% ipython --no-banner

In [1]: import numpy as np

In [2]: np.set_printoptions(precision=2, suppress=True, linewidth=140, floatmode="fixed")

In [3]: tidy = lambda a: np.round(a, 2) + 0

In [4]: mat = -3 * np.eye(2) + np.eye(2, k=1)

In [5]: print(mat)
[[-3.00  1.00]
 [ 0.00 -3.00]]

In [6]: print(mat @ mat)
[[ 9.00 -6.00]
 [ 0.00  9.00]]

In [7]: def softmax(z):
   ...:     e = np.exp(z - z.max(axis=-1, keepdims=True))
   ...:     return e / e.sum(axis=-1, keepdims=True)
   ...: 

In [8]: print(tidy(softmax(mat[0] + -3)))
[0.02 0.98]

In [9]: print(tidy(softmax(10 * mat[0])))
[0.00 1.00]

In [10]: att = mat @ mat.T / np.sqrt(2)

In [11]: print(tidy(softmax(att + np.triu(np.full(att.shape, -np.inf), 1))))
[[1.00 0.00]
 [0.00 1.00]]

In [12]: print(tidy(softmax(att)))
[[1.00 0.00]
 [0.00 1.00]]

In [13]: print(np.poly(mat))
[1.00 6.00 9.00]

In [14]: print(tidy(np.linalg.eigvals(mat).sum().real))
-6.0

In [15]: print(np.einsum("ij,ji->", mat, mat))
18.0

In [16]: m1 = np.load("out5.npy")

In [17]: print(m1)
[[ 17  -7  -6   6]
 [  9 -22   5   8]
 [  2  -8 -18   4]
 [ -5  -2   6  29]]

In [18]: t = np.radians(36)

In [19]: Rm = np.eye(4)

In [20]: Rm[0, 0] = Rm[1, 1] = np.cos(t)

In [21]: Rm[0, 1], Rm[1, 0] = -np.sin(t), np.sin(t)

In [22]: print(tidy(Rm))
[[ 0.81 -0.59  0.00  0.00]
 [ 0.59  0.81  0.00  0.00]
 [ 0.00  0.00  1.00  0.00]
 [ 0.00  0.00  0.00  1.00]]

In [23]: out = m1 @ Rm.T

In [24]: print(np.allclose(np.linalg.norm(m1, axis=1), np.linalg.norm(out, axis=1)))
True

In [25]: print(tidy(np.abs(out - m1).max(axis=0)))
[11.21 11.33  0.00  0.00]

In [26]: print(np.allclose(m1 @ m1.T, out @ out.T))
True

In [27]: print(tidy(np.linalg.svd(m1, compute_uv=False)), tidy(np.linalg.svd(out, compute_uv=False)))
[34.48 27.09 18.16 11.23] [34.48 27.09 18.16 11.23]

In [28]: print(tidy(np.linalg.det(Rm)), tidy(np.trace(Rm)))
1.0 3.62

In [29]: out = np.linalg.invert(m1)
Traceback (most recent call last):
  Cell In[29], line 1
    out = np.linalg.invert(m1)
AttributeError: module 'numpy.linalg' has no attribute 'invert'


In [30]: out = m1 ** -1
Traceback (most recent call last):
  Cell In[30], line 1
    out = m1 ** -1
ValueError: Integers to negative integer powers are not allowed.


In [31]: out = np.linalg.inv(m1)

In [32]: print(tidy(m1 @ out))
[[1.00 0.00 0.00 0.00]
 [0.00 1.00 0.00 0.00]
 [0.00 0.00 1.00 0.00]
 [0.00 0.00 0.00 1.00]]

In [33]: print(np.allclose(out, m1.T))
False

In [34]: print(tidy(np.linalg.inv(out)))
[[ 17.00  -7.00  -6.00   6.00]
 [  9.00 -22.00   5.00   8.00]
 [  2.00  -8.00 -18.00   4.00]
 [ -5.00  -2.00   6.00  29.00]]

In [35]: print(tidy(np.linalg.slogdet(m1)[0]))
1.0

In [36]: print((np.abs(out) > 1e-9).astype(int))
[[1 1 1 1]
 [1 1 1 1]
 [1 1 1 1]
 [1 1 1 1]]

In [37]: x = np.array([-2, 0, -2, 0])

In [38]: y = m1 @ x

In [39]: print(y)
[-22 -28  32  -2]

In [40]: print(tidy(np.linalg.solve(m1, m1[:, 3])))
[0.00 0.00 0.00 1.00]

In [41]: print(tidy(np.linalg.solve(m1.T, m1[2])))
[0.00 0.00 1.00 0.00]

In [42]: print(tidy(np.linalg.solve(m1, y)))
[-2.00  0.00 -2.00  0.00]

In [43]: rng = np.random.default_rng(346)

In [44]: labels = rng.permutation(4)

In [45]: print(labels)
[1 2 0 3]

In [46]: out = m1[labels][:, labels]

In [47]: print(np.diag(out))
[-22 -18  17  29]

In [48]: print(tidy(np.linalg.det(out)), tidy(np.linalg.det(m1[labels])))
190388.0 190388.0

In [49]: print(np.trace(out))
6

In [50]: print(tidy(np.sort(np.abs(np.linalg.eigvals(out)))))
[17.28 20.23 20.23 26.92]

In [51]: m1.inv()
Traceback (most recent call last):
  Cell In[51], line 1
    m1.inv()
AttributeError: 'numpy.ndarray' object has no attribute 'inv'


In [52]: print(m1 @ m1)
[[ 184   71    7  196]
 [ -75  365 -206  130]
 [ -94  298  296   -8]
 [-236  -27   86  819]]

In [53]: print((m1 + m1.T) / 2)
[[ 17.00   1.00  -2.00   0.50]
 [  1.00 -22.00  -1.50   3.00]
 [ -2.00  -1.50 -18.00   5.00]
 [  0.50   3.00   5.00  29.00]]

In [54]: print(tidy(np.linalg.det(m1)))
190388.0

In [55]: print(tidy(np.sort(np.abs(np.linalg.eigvals(m1)))))
[17.28 20.23 20.23 26.92]

In [56]: print(np.allclose(m1 @ m1.T, m1.T @ m1))
False

In [57]: np.linalg.determinant(m1)
Traceback (most recent call last):
  Cell In[57], line 1
    np.linalg.determinant(m1)
AttributeError: module 'numpy.linalg' has no attribute 'determinant'


In [58]: print(np.linalg.matrix_power(m1, 3))
[[ 2801 -3298   301  7384]
 [  948 -6117  6763  5416]
 [ 1716 -8250 -3322  2772]
 [-8178   -80  4647 22463]]

In [59]: F = np.array([[0.83, 2.21, -4.46, 5.24],
    ...:     [-1.68, -1.54, 4.23, -3.43],
    ...:     [1.69, 1.58, -1.65, 2.24]])

In [60]: print(tidy(F - F[0]))
[[ 0.00  0.00  0.00  0.00]
 [-2.51 -3.75  8.69 -8.67]
 [ 0.86 -0.63  2.81 -3.00]]

In [61]: print(tidy(np.linalg.svd(F, compute_uv=False)))
[9.90 1.39 0.99]

In [62]: out = np.array([[4, -4], [-2, 2], [-4, 3], [2, -5]])

In [63]: print(np.einsum("ij->j", m1))
[ 23 -39 -13  47]

In [64]: print(np.linalg.matrix_rank(np.vstack([m1, out.T])))
4

In [65]: print(out.T @ m1.T)
[[ 118   76  104   18]
 [-130 -105  -98 -111]]

In [66]: print(np.einsum("ik,kj->ji", m1, out))
[[ 118   76  104   18]
 [-130 -105  -98 -111]]

In [67]: r0 = np.array([0, -2])

In [68]: print(tidy(np.correlate(F[0], F[1], "full")))
[ -2.85  -4.07  23.37 -41.64  25.32  -0.58  -8.80]

In [69]: print(np.convolve(F[0], r0))
[  0.00  -1.66  -4.42   8.92 -10.48]

In [70]: x = np.array([5, 0, 2, 3])

In [71]: h = np.maximum(F @ x, 0)

In [72]: print(tidy(np.tanh(F @ x)))
[ 1.00 -1.00  1.00]

In [73]: print(tidy(h))
[10.95  0.00 11.87]

In [74]: print(tidy(np.maximum(F @ (3 * x), 0)))
[32.85  0.00 35.61]

In [75]: print(F * (h > 1e-9)[:, None])
[[ 0.83  2.21 -4.46  5.24]
 [-0.00 -0.00  0.00 -0.00]
 [ 1.69  1.58 -1.65  2.24]]

In [76]: K = np.load("case9.npy")

In [77]: print(tidy(K))
[[0.29 0.29 0.43]
 [0.20 0.40 0.40]
 [0.25 0.38 0.38]]

In [78]: print(tidy(np.einsum("ij,ji->", K, K)))
1.01

In [79]: print(tidy(np.linalg.det(K[::-1])))
0.0

In [80]: print(tidy(np.poly(K)))
[ 1.00 -1.06  0.06  0.00]

In [81]: print(tidy(np.linalg.eigvals(K).sum().real))
1.06

In [82]: M = np.array([[0.64, 0.86, -0.2],
    ...:     [-0.19, -0.48, -0.77],
    ...:     [0.51, 0.78, 0.24],
    ...:     [-0.52, -0.78, -0.04],
    ...:     [0.19, 0.25, -0.41],
    ...:     [-0.74, -0.93, 0.11],
    ...:     [0.9, 0.99, -0.29],
    ...:     [-0.48, -0.65, 0.68],
    ...:     [0.28, 0.48, 0.02],
    ...:     [0.95, 1.0, 0.72],
    ...:     [-0.56, -0.72, 0.86],
    ...:     [0.86, 0.97, -0.84],
    ...:     [0.18, 0.25, -0.33],
    ...:     [-0.06, 0.0, 0.54],
    ...:     [-0.78, -0.95, 0.27],
    ...:     [-0.7, -0.89, 0.52],
    ...:     [0.94, 0.99, -0.61],
    ...:     [0.56, 0.86, 0.76],
    ...:     [0.7, 0.92, 0.06]])

In [83]: r0, r1 = M[17], M[5]

In [84]: print(tidy(r0 @ r1))
-1.13

In [85]: print(tidy(r0 @ r0))
1.63

In [86]: p = (r0 @ r1) / (r0 @ r0) * r0

In [87]: print(tidy(p))
[-0.39 -0.60 -0.53]

In [88]: print(np.linalg.matrix_rank(np.outer(r0, r1)))
1

In [89]: print(tidy(np.linalg.norm(r0 + r1) ** 2 + np.linalg.norm(r0 - r1) ** 2))
6.11

In [90]: hat = M @ np.linalg.solve(M.T @ M, M.T)

In [91]: print(tidy(np.diag(hat)))
[0.08 0.30 0.13 0.12 0.04 0.08 0.17 0.15 0.09 0.60 0.19 0.19 0.03 0.06 0.08 0.11 0.23 0.26 0.08]

In [92]: print(np.allclose(hat @ hat, hat))
True

In [93]: print(tidy(np.trace(hat)))
3.0

In [94]: E = np.loadtxt("x.csv", delimiter=",")

In [95]: print(E)
[[ 1.00 -1.00]
 [ 1.00  0.00]
 [ 1.00  1.00]]

In [96]: out = np.c_[E[:, :1] @ np.array([[0]]), np.array([2, 2, 2])]

In [97]: print(out)
[[0.00 2.00]
 [0.00 2.00]
 [0.00 2.00]]

In [98]: print(tidy(np.linalg.lstsq(E, out[:, 0])[0]))
[0.00 0.00]

In [99]: print(np.linalg.matrix_rank(out))
1

In [100]: out = np.array([[2, 3], [4, 2], [0, 5]])

In [101]: feats = np.kron(np.eye(3, dtype=int), out)

In [102]: print(feats)
[[2 3 0 0 0 0]
 [4 2 0 0 0 0]
 [0 5 0 0 0 0]
 [0 0 2 3 0 0]
 [0 0 4 2 0 0]
 [0 0 0 5 0 0]
 [0 0 0 0 2 3]
 [0 0 0 0 4 2]
 [0 0 0 0 0 5]]

In [103]: q, evecs = np.linalg.qr(feats[:, :2])[0], np.linalg.qr(feats[:, 2:])[0]

In [104]: sig = np.linalg.svd(q.T @ evecs, compute_uv=False)

In [105]: print((sig > 0.9).sum())
0

In [106]: print(tidy(sig))
[0.00 0.00]

In [107]: x = np.array([0, 0, 0, -3, 1, 3])

In [108]: print(feats @ x)
[  0   0   0  -9  -6 -15  11  10  15]

In [109]: print(np.sign((feats @ x).round(6)))
[ 0  0  0 -1 -1 -1  1  1  1]

In [110]: print(feats * x)
[[  0   0   0   0   0   0]
 [  0   0   0   0   0   0]
 [  0   0   0   0   0   0]
 [  0   0   0  -9   0   0]
 [  0   0   0  -6   0   0]
 [  0   0   0 -15   0   0]
 [  0   0   0   0   2   9]
 [  0   0   0   0   4   6]
 [  0   0   0   0   0  15]]

In [111]: x = np.array([2, 3, 3, 2, 2, 0])

In [112]: y = feats @ x

In [113]: print(tidy(np.linalg.pinv(feats) @ feats))
[[1.00 0.00 0.00 0.00 0.00 0.00]
 [0.00 1.00 0.00 0.00 0.00 0.00]
 [0.00 0.00 1.00 0.00 0.00 0.00]
 [0.00 0.00 0.00 1.00 0.00 0.00]
 [0.00 0.00 0.00 0.00 1.00 0.00]
 [0.00 0.00 0.00 0.00 0.00 1.00]]

In [114]: y = y + 0.02 * rng.normal(size=9)

In [115]: print(tidy(y))
[12.98 13.96 15.02 12.00 16.00 10.02  3.99  7.97  0.00]

In [116]: coef, *_ = np.linalg.lstsq(feats, y)

In [117]: print(coef.round())
[2.00 3.00 3.00 2.00 2.00 0.00]

In [118]: print(tidy(np.linalg.norm(y - feats @ coef)))
0.01

In [119]: print(tidy(softmax(feats[2] + -1)))
[0.01 0.97 0.01 0.01 0.01 0.01]

In [120]: print(tidy(softmax(10 * feats[2])))
[0.00 1.00 0.00 0.00 0.00 0.00]

In [121]: att = feats @ feats.T / np.sqrt(6)

In [122]: print(softmax(att).round(6).argmax(axis=1))
[2 1 2 5 4 5 8 7 8]

In [123]: print(tidy(softmax(att)[2] @ feats))
[0.04 4.96 0.00 0.00 0.00 0.00]

In [124]: data = np.array([[0, 0, 0],
     ...:     [1, 2, 4],
     ...:     [0, 0, 0],
     ...:     [0, 0, 0],
     ...:     [0, 0, 0],
     ...:     [0, 0, 0],
     ...:     [0, 0, 3],
     ...:     [0, 0, 0],
     ...:     [1, 3, 6],
     ...:     [0, 0, 4],
     ...:     [1, 0, 0],
     ...:     [0, 0, 0],
     ...:     [0, 0, 0],
     ...:     [1, 0, 0]])

In [125]: labels = data[:, 2] > np.median(data[:, 2])

In [126]: r0 = data[labels].mean(axis=0) - data[~labels].mean(axis=0)

In [127]: print(((data - data.mean(axis=0)) @ r0 > 0).astype(int))
[0 1 0 0 0 0 1 0 1 1 0 0 0 0]

In [128]: print(r0)
[0.30 1.25 4.25]

In [129]: print((((data - data.mean(axis=0)) @ r0 > 0) == labels).mean())
1.0
